$ python3 -q
>>> import numpy as np
>>> np.set_printoptions(suppress=True, linewidth=120)
>>> K = np.loadtxt("x.csv", delimiter=",")
>>> K
array([[0., 0., 0., 0., 0., 0., 0., 0., 0., 1.],
       [0., 0., 0., 0., 0., 0., 0., 0., 0., 1.],
       [0., 0., 0., 0., 1., 0., 0., 0., 0., 0.],
       [0., 0., 0., 0., 1., 0., 0., 0., 1., 0.],
       [0., 0., 1., 1., 0., 0., 0., 0., 1., 0.],
       [0., 0., 0., 0., 0., 0., 1., 1., 0., 0.],
       [0., 0., 0., 0., 0., 1., 0., 1., 0., 0.],
       [0., 0., 0., 0., 0., 1., 1., 0., 0., 0.],
       [0., 0., 0., 1., 1., 0., 0., 0., 0., 0.],
       [1., 1., 0., 0., 0., 0., 0., 0., 0., 0.]])
>>> # column 1 repeats column 0
>>> r = np.linalg.matrix_rank(K)
>>> r
np.int64(9)
>>> null = np.linalg.svd(K)[2][r:].T
>>> [int(np.linalg.matrix_rank(K[:, :j + 1])) for j in range(10)]
[1, 1, 2, 3, 4, 5, 6, 7, 8, 9]
>>> [int(np.linalg.matrix_rank(K[:i])) for i in range(1, len(K) + 1)]
[1, 1, 2, 3, 4, 5, 6, 7, 8, 9]
>>> null.shape
(10, 1)
>>> A = np.load("layer14.npy")
>>> A
array([[  6.498,   2.622,   3.302],
       [  8.53 ,   4.523,  12.777],
       [ 10.805,   6.553,  15.791],
       [ -3.415,  -2.02 ,  -2.37 ],
       [  3.867,   1.555,   1.736],
       [ -2.085,  -1.061,  -0.661],
       [  6.825,   2.772,   4.487],
       [-11.398,  -5.547, -10.407],
       [-13.293,  -6.435, -11.434],
       [ 10.765,   5.381,   7.767],
       [  3.542,   2.898,   6.77 ],
       [ 11.963,   5.076,   8.684]])
>>> P = A @ np.linalg.solve(A.T @ A, A.T)
>>> round(float(np.trace(P)), 3)
3.0
>>> np.round(np.diag(P), 3)
array([0.132, 0.545, 0.49 , 0.19 , 0.053, 0.073, 0.137, 0.148, 0.211, 0.355, 0.336, 0.329])
>>> np.round(P @ A[:, 0], 3)
array([  6.498,   8.53 ,  10.805,  -3.415,   3.867,  -2.085,   6.825, -11.398, -13.293,  10.765,   3.542,  11.963])
